In [1]: import numpy as np

In [2]: from numpy import linalg as LA

In [3]: np.set_printoptions(suppress=True, linewidth=120)

In [4]: feats = np.loadtxt("layer15.csv", delimiter=",")

In [5]: feats
Out[5]: 
array([[-1. , -0.4, -0.6,  0.7, -0.3,  1. , -1. , -1. , -1. ],
       [-0.6, -0.4,  0.2,  0.5,  0.1,  0.9, -1. , -0.8, -0.9],
       [ 1. ,  0.6,  0. , -0.7,  0. , -1. ,  1. ,  1. ,  1. ],
       [-0.5, -0.1, -0.1,  0.2,  0. ,  0.6, -0.9, -0.4, -0.5],
       [-0.9, -0.3, -0.2,  0.4, -0.1,  1. , -1. , -0.8, -0.9],
       [ 1. , -0.5,  0.9,  0.1,  0.6, -1. ,  1. ,  0.3, -0.3],
       [-1. ,  0.6, -0.8, -0.3, -0.6,  0.9, -0.7,  0.1,  0.8],
       [ 0.5,  0.4, -0.1, -0.4, -0.1, -0.8,  1. ,  0.7,  0.9],
       [ 1. , -0.9,  0.9,  0.7,  0.8, -0.8, -0.7, -0.7, -1. ],
       [ 0.9, -0.2,  0.5,  0. ,  0.3, -0.9,  0.9,  0.3,  0. ],
       [ 1. ,  0.6,  0.1, -0.7,  0. , -1. ,  1. ,  1. ,  1. ],
       [-0.9,  0.7, -0.8, -0.4, -0.5,  0.7,  0. ,  0.4,  0.9],
       [-0.9,  0.3, -0.5,  0. , -0.3,  0.8, -0.8, -0.1,  0.2],
       [-1. ,  0.3, -0.7,  0.1, -0.5,  1. , -1. , -0.5, -0.3],
       [ 0.1,  0.4, -0.3, -0.4, -0.2, -0.5,  0.9,  0.6,  0.8],
       [ 0.5,  0.3, -0.1, -0.3,  0. , -0.8,  1. ,  0.6,  0.8],
       [-1. , -0.1, -0.4,  0.4, -0.3,  1. , -1. , -0.8, -0.9],
       [-1. ,  0.2, -1. ,  0.7, -0.8,  1. , -1. , -1. , -1. ],
       [-0.9,  0.9, -0.9, -0.7, -0.7, -0.2,  1. ,  0.9,  1. ],
       [ 0.9, -0.2,  0.5,  0. ,  0.3, -0.9,  0.9,  0.3,  0. ],
       [-0.9, -0.2, -0.3,  0.4, -0.2,  1. , -1. , -0.8, -0.9],
       [ 1. , -0.1,  0.9, -0.5,  0.6, -1. ,  1. ,  0.9,  0.9],
       [ 0.9, -0.4,  0.6,  0.2,  0.4, -0.7,  0.3, -0.2, -0.6],
       [-0.9,  0.4, -0.7, -0.1, -0.4,  0.8, -0.8,  0. ,  0.5],
       [ 0.6,  0.6, -0.3, -0.6, -0.2, -0.9,  1. ,  0.9,  1. ],
       [ 1. ,  0.3,  0.9, -0.8,  0.6, -1. ,  1. ,  1. ,  1. ],
       [ 0.2,  0. ,  0. , -0.1,  0. , -0.2,  0.4,  0.1,  0.2],
       [ 0.7,  0.5, -0.2, -0.5, -0.1, -0.9,  1. ,  0.8,  1. ],
       [ 0.5, -0.1,  0.2,  0. ,  0.1, -0.4,  0.4,  0. , -0.1],
       [ 0.8, -0.5,  0.6,  0.3,  0.4, -0.5, -0.3, -0.4, -0.8],
       [ 0.8, -0.4,  0.6,  0.2,  0.3, -0.5,  0. , -0.2, -0.6],
       [ 1. , -0.8,  0.9,  0.4,  0.7, -0.9,  0.7, -0.3, -0.9],
       [-1. ,  0.8, -1. , -0.3, -0.8,  1. , -1. , -0.1,  0.8],
       [-1. ,  0.9, -1. , -0.7, -0.9,  1. ,  0.1,  0.7,  1. ],
       [-1. ,  0.9, -1. , -0.4, -0.8,  1. , -1. ,  0.1,  0.9],
       [-1. ,  0.2, -0.8,  0.3, -0.5,  1. , -1. , -0.8, -0.7],
       [ 1. , -0.7,  0.9,  0.4,  0.7, -0.9,  0.6, -0.3, -0.9],
       [ 0.9,  0. ,  0.3, -0.2,  0.2, -0.9,  1. ,  0.5,  0.6],
       [-1. ,  0.7, -0.9, -0.2, -0.7,  1. , -1. , -0.3,  0.6],
       [-0.9,  0.6, -0.8, -0.3, -0.5,  0.7, -0.1,  0.3,  0.8],
       [ 0.4,  0.7, -0.5, -0.7, -0.3, -0.9,  1. ,  0.9,  1. ],
       [-0.8, -0.1, -0.3,  0.3, -0.1,  0.9, -1. , -0.6, -0.7]])

In [6]: cen = feats - feats.mean(axis=0)

In [7]: V = LA.svd(cen)[2][:2]

In [8]: out = cen - cen @ V.T @ V

In [9]: np.round(np.diag(V.T @ V), 1)
Out[9]: array([0.3, 0.2, 0.2, 0.1, 0.1, 0.3, 0.3, 0.2, 0.4])

In [10]: K = np.loadtxt("x.csv", delimiter=",")

In [11]: K
Out[11]: 
array([[  0.6,  -6.7,   9.5,   9.9,  -5.8,   8.5,   4.2,   4.3, -11.9],
       [ -1.1,  -0.5,  -1.3,   2.9,   8.3,   2.7,   8.4,  -5.1,  -2.1],
       [  3.8, -19.1,   6.2,  -4.8, -19.4,   6.4,  -7.2,   2.4,  -0.3],
       [ -2.7,   3.7,  -7.1,   2.5,  21.9,   1.3,  17.2, -12.3,   0.4],
       [  3. , -12.8,  14.7,   6.3, -23.1,   8.5,  -8.5,  12.2, -11.5],
       [ -3.3,  26.1,  -8.7,  -1.6,  13.5, -14.2,  -4.9,   2.8,   7.5],
       [  0. ,  -3.2,  -4.6,  -5. ,   3.9,  -0.5,   2.7,  -6. ,   5. ],
       [  4.1, -25.2,   8. ,  -1.9, -18.2,  11.7,  -0.8,  -0.5,  -4.5],
       [  1. ,   5.4,   2. ,  -2.7, -11.2,  -5.8, -13.9,   9.5,   2.4],
       [  5.2, -33.5,  10.9,  -1.2, -22.6,  16. ,   0.4,  -1.2,  -7. ],
       [  0. ,  -7.3,  10. ,  13.1,  -1.2,  11.3,   9.5,   2.2, -15. ],
       [ -2.5,  18.8, -12.8,  -8.4,  13.9, -14.1,  -3.4,  -3.6,  13.5],
       [ -0.9,   1.8,   1.9,   5.5,   4.5,   2.5,   5.2,   0. ,  -5. ],
       [ -0.5,   0.2,  -4.6,  -3.8,   5.6,  -1.6,   2.7,  -5.3,   4.6],
       [  3.2, -12.5,  10.6,   1.4, -21.8,   5.7, -10.2,   9.5,  -6. ],
       [  0.4,  -0.5,  -8.1, -10.4,   2.9,  -5.2,  -2.5,  -6.1,  10.9],
       [  1.9, -21.3,   8.7,   7.1,  -5.7,  15.2,  11.3,  -3.9, -11.3],
       [  0.3,  18.4,  -4. ,  -9.4, -10.1, -16.7, -24. ,  12.7,  11.7],
       [ -2.6,  13.7, -13.5,  -8.4,  16.7, -10.5,   1.6,  -7.9,  13. ],
       [ -1.2,  13.1,  -5. ,  -3.8,   3.5,  -9.2,  -6.7,   2.6,   6.5],
       [ -3.1,  10.1,  -9.1,  -0.7,  20.3,  -4. ,  10.8,  -9.3,   4.4],
       [ -2.7,   4. ,  -8.4,   0.7,  21.4,   0.2,  15.8, -12.7,   2.4],
       [ -1.4,  20. ,  -5.3,  -5.5,   0.1, -14.5, -14.2,   7.7,   8.9],
       [ -1.3,  -1.4,   2.3,   8.5,   9.4,   6.6,  12.9,  -4.1,  -8. ],
       [ -4. ,  22.3,  -7.2,   3. ,  18.7,  -8.9,   3.9,  -0.8,   2.5],
       [ -2.7,  17.9,  -4.9,   1.7,  11.3,  -8. ,  -0.4,   1.4,   2.5],
       [ -4.9,  31.5, -14.2,  -1.9,  26.8, -15.9,   2.7,  -3.9,   9.9],
       [  4. , -14.2,  14.3,   2.1, -29.3,   6.2, -15.1,  14.4,  -8. ]])

In [12]: np.round(LA.norm(K, 2) / LA.norm(K), 1)
Out[12]: np.float64(0.8)

In [13]: np.round(np.abs(LA.svd(K)[2][-1]), 1)
Out[13]: array([0.3, 0.2, 0.3, 0.1, 0.4, 0.1, 0.1, 0.6, 0.6])

In [14]: np.argsort(-LA.norm(K, axis=0).round(6), kind="stable")[:3]
Out[14]: array([1, 4, 6])

In [15]: round(np.log10(LA.cond(K)))
Out[15]: 3

In [16]: P = K @ LA.solve(K.T @ K, K.T)

In [17]: round(np.trace(P), 1)
Out[17]: np.float64(9.0)

In [18]: np.round(np.diag(P), 1)
Out[18]: 
array([0.3, 0.4, 0.5, 0.4, 0.3, 0.2, 0.2, 0.6, 0.2, 0.3, 0.3, 0.3, 0.2, 0.3, 0.2, 0.3, 0.2, 0.4, 0.5, 0.1, 0.4, 0.2,
       0.4, 0.2, 0.3, 0.2, 0.7, 0.3])

In [19]: out = np.c_[K[:, :6] @ np.array([[-2, 0, 2, -1, 1, 1],
    ...:     [2, 1, -1, 0, 2, 2],
    ...:     [-1, -1, 0, 1, 2, 2],
    ...:     [2, -1, 0, 0, -1, 2],
    ...:     [2, 1, -1, 2, 0, 1],
    ...:     [2, -2, 0, 2, 2, -1]]), np.array([3, 0, -1, 1, -2, -1, 3, 2, -1, -1, 1, 3, -2, 0, -1, 2, -2, 1, -2, 0, 3, 0, 0, 2, 2, 2, 0, 1])]

In [20]: out.round(1) + 0
Out[20]: 
array([[   1.1,  -48.9,   13.7,   14.3,   13.3,   11.7,    3. ],
       [  30.3,    0.8,  -10. ,   21.8,   -2.2,    6.7,    0. ],
       [ -87.6,  -52.7,   46.1,  -23.6,   -4.4,  -57.4,   -1. ],
       [  71.3,   27.6,  -31. ,   42. ,   -9.4,   16.1,    1. ],
       [ -62.9,  -73.9,   41.9,  -17.5,   17.5,  -12.2,   -2. ],
       [  62.9,   78.3,  -46.2,   -6.8,    4.7,   56. ,   -1. ],
       [  -5. ,   11.3,   -0.7,    2.2,  -11.6,  -21.2,    3. ],
       [ -83.4,  -72.9,   51.6,   -9.1,   -5. ,  -64. ,    2. ],
       [ -32.6,    6.5,    7.8,  -33. ,    6.9,    5. ,   -1. ],
       [-103.9,  -97.8,   66.5,   -7.5,   -6.8,  -81. ,   -1. ],
       [  21.8,  -54.2,    8.5,   30.2,   14.9,   19.1,    1. ],
       [  38.2,   82.1,  -37.7,  -10.7,  -10.3,   20.7,    3. ],
       [  28.5,   -6.1,   -8.1,   16.8,    6. ,   19.5,   -2. ],
       [   6.4,   17.4,   -6.8,    3.9,   -8.7,   -9.7,    0. ],
       [ -71.4,  -57.7,   40.7,  -24.8,    9.4,  -25.3,   -1. ],
       [ -19.1,   31.3,   -1.6,  -13.1,  -16.8,  -29.5,    2. ],
       [ -21.9,  -73.2,   30.8,   25.8,    0. ,  -30. ,   -2. ],
       [ -32.2,   55.1,   -7.7,  -57.9,    5.1,   16.9,    1. ],
       [  41.7,   73.3,  -35.6,    1.5,  -14.8,    8.2,   -2. ],
       [  14.6,   43.8,  -19. ,  -15.2,    0.4,   20.1,    0. ],
       [  66.7,   48.2,  -36.6,   26.6,   -8.4,   21.8,    3. ],
       [  66.4,   32.7,  -30.8,   37.5,  -11.8,   11.1,    0. ],
       [   8.3,   59.9,  -22.9,  -32.7,    4.5,   31.6,    0. ],
       [  46.5,  -16. ,  -10.6,   35.6,    5.2,   20.3,    2. ],
       [  85.4,   63. ,  -49. ,   16.4,    5.4,   59.8,    2. ],
       [  56.1,   48.4,  -34.6,    4.4,    5.6,   46. ,    2. ],
       [ 105. ,  106.2,  -68.1,   12.5,   -0.2,   68.6,    0. ],
       [ -92.7,  -72.3,   51.5,  -35.9,   14.5,  -27.1,    1. ]])

In [21]: np.round(LA.norm(LA.qr(K)[0].T @ out, axis=0) ** 2 / ((out ** 2).sum(axis=0) + 1e-12), 1)
Out[21]: array([1. , 1. , 1. , 1. , 1. , 1. , 0.3])
